>>> import numpy as np
>>> from numpy import linalg as LA
>>> np.set_printoptions(suppress=True, linewidth=200)
>>> E = np.load("run18.npy")
>>> print(E)
[[ -0.4591  14.6673   1.3995]
 [  0.0298   4.6065   1.539 ]
 [ -0.1901 -12.3164  -3.0019]
 [  0.1687   9.998   -0.6849]
 [  0.0725  18.6696   1.6401]
 [  0.4246 -19.0908  -1.002 ]
 [  0.4005   3.8049   0.7555]
 [ -0.5469  16.0237   0.7871]
 [ -0.6217   3.1052   0.2668]
 [ -0.0286   2.9089   1.4779]
 [ -0.4356 -11.2459  -0.1418]
 [  0.4577 -13.1119   2.5246]
 [  0.4473  -2.0121  -4.4643]
 [ -0.0048 -19.2762  -0.9577]
 [  0.6416   5.0659   0.8913]
 [ -0.0485  -7.5292   0.8891]
 [  0.3517  -4.7379   1.0596]
 [ -1.1301  12.744   -0.0377]
 [ -0.0491  -3.5076  -0.4747]
 [  0.4054  21.3875   1.3575]
 [ -0.3931 -20.2838   2.079 ]
 [  0.0256  11.7573   1.6868]
 [  0.0859   4.79     1.5964]
 [  0.5209   0.8211  -0.9035]
 [  0.6491   0.9885   2.6097]
 [ -0.6921   0.9245  -1.1253]
 [ -0.4641   5.3559   1.8943]
 [ -0.2912  16.107    2.5951]]
>>> # column 1 is much longer than the rest
>>> labels = E[:, 0] > np.median(E[:, 0])
>>> f = E[labels].mean(axis=0) - E[~labels].mean(axis=0)
>>> print(np.argsort(-np.abs(f).round(6), kind="stable"))
[1 0 2]
>>> print(((E - E.mean(axis=0)) @ f > 0).astype(int))
[1 1 0 1 1 0 1 1 1 1 0 0 0 0 1 0 0 1 0 1 0 1 1 0 0 0 1 1]
>>> print(labels.astype(int))
[0 1 0 1 1 1 1 0 0 0 0 1 1 0 1 0 1 0 0 1 0 1 1 1 1 0 0 0]
>>> print(f.round(4))
[0.7169 3.2328 0.2111]
